$ ipython --no-banner

In [1]: import numpy as np

In [2]: np.set_printoptions(precision=4, suppress=True, linewidth=200, floatmode="fixed")

In [3]: rng = np.random.default_rng(637)

In [4]: W0 = rng.normal(size=(38, 7)) + 20 * np.array([0, 2, 1, 0, 3, 2, 1])

In [5]: W0
Out[5]: 
array([[-0.2213, 39.1458, 20.8471,  0.1061, 60.0676, 40.2710, 18.9470],
       [-0.5964, 40.4289, 20.9577,  0.1681, 58.7704, 41.0601, 21.2223],
       [-0.8888, 39.9618, 19.6336,  1.1411, 60.0566, 40.7164, 21.6731],
       [-1.0143, 40.9615, 20.0982, -0.0828, 60.4176, 38.7599, 20.3646],
       [ 2.4223, 41.2064, 22.0360, -0.1515, 59.1959, 39.0812, 21.5163],
       [ 0.5082, 41.6922, 18.2367, -0.7765, 59.9940, 39.5146, 18.6267],
       [-1.4692, 38.7432, 19.9163, -1.0738, 59.0849, 39.5771, 19.3415],
       [-2.7118, 38.7676, 20.3390,  0.5863, 60.5477, 41.4841, 17.7170],
       [ 0.4547, 39.4481, 19.6861, -0.3122, 60.1529, 41.8327, 18.1251],
       [ 0.3171, 40.0437, 20.9010,  0.0240, 60.9172, 41.1845, 20.0880],
       [-1.0614, 39.1492, 20.3834,  1.0375, 60.7568, 38.7850, 21.2614],
       [ 0.8728, 40.7751, 20.2069, -0.2278, 58.1208, 41.1555, 20.4787],
       [-1.8414, 40.7550, 19.8321, -0.4596, 59.0156, 37.6371, 20.1834],
       [ 0.8500, 39.0558, 20.3059,  0.2392, 59.9252, 39.5514, 20.2836],
       [ 0.0787, 40.2629, 21.2402, -1.4809, 58.9821, 39.0215, 19.8377],
       [-0.4163, 39.4504, 19.8797,  0.2351, 59.6412, 40.0507, 21.3612],
       [-0.5171, 39.6499, 21.2856,  0.6652, 60.6853, 41.0636, 20.6638],
       [-0.2661, 39.6278, 19.9137,  2.3562, 59.8532, 39.7273, 18.9843],
       [ 0.4467, 37.9535, 20.1060,  0.1300, 59.8358, 40.1016, 21.9947],
       [-0.6711, 39.4306, 19.2642, -0.1257, 60.3649, 39.1109, 21.1073],
       [-0.5490, 41.7185, 18.6797, -1.0820, 61.8399, 39.0796, 18.7743],
       [-0.7211, 40.1850, 19.3313,  0.4926, 61.7175, 40.3433, 17.8157],
       [-0.6917, 39.1442, 18.6918, -0.3954, 59.3126, 40.5147, 19.7024],
       [ 0.1533, 40.5262, 19.2509,  0.3852, 59.6549, 38.5001, 20.3490],
       [ 0.5118, 39.4963, 17.4547, -0.6136, 59.6537, 38.0830, 20.0474],
       [ 0.7841, 40.1003, 20.0507,  0.1938, 59.5324, 40.1212, 20.8648],
       [ 1.8839, 39.6075, 20.6165, -0.2773, 60.2763, 39.2495, 18.7504],
       [-0.0269, 38.4061, 20.1295, -0.3675, 60.3475, 38.8305, 19.9523],
       [ 0.6318, 39.1035, 18.5350,  0.3042, 60.6065, 41.6213, 20.6961],
       [ 0.1541, 39.3458, 19.0465,  1.6005, 60.0088, 38.0455, 19.0461],
       [-1.1749, 41.0638, 20.5884, -0.1447, 59.7731, 39.4768, 20.4587],
       [-0.4775, 40.4788, 19.9656,  0.2825, 60.3608, 39.8428, 21.3650],
       [ 0.7776, 39.2654, 19.8245,  0.0764, 61.2092, 39.3705, 20.5800],
       [-0.4913, 38.3780, 18.9102,  0.9729, 59.2956, 39.6456, 17.4606],
       [-2.2232, 39.2784, 20.1461, -0.8049, 58.6535, 41.5672, 19.3521],
       [-0.2681, 39.8445, 21.6650,  1.6856, 58.0419, 41.2806, 18.6869],
       [ 2.3049, 38.3122, 20.3937,  0.8943, 59.9966, 39.3757, 21.4569],
       [-0.5860, 38.3914, 19.7508,  0.1186, 60.3043, 40.6694, 20.6748]])

In [6]: dist = np.linalg.norm(W0[:, None] - W0[None], axis=-1)

In [7]: np.flatnonzero(dist[22] < dist.mean() / 2)
Out[7]: array([22])

In [8]: dist[22].round(6).argsort(kind="stable")[:4]
Out[8]: array([22,  6, 37, 15])
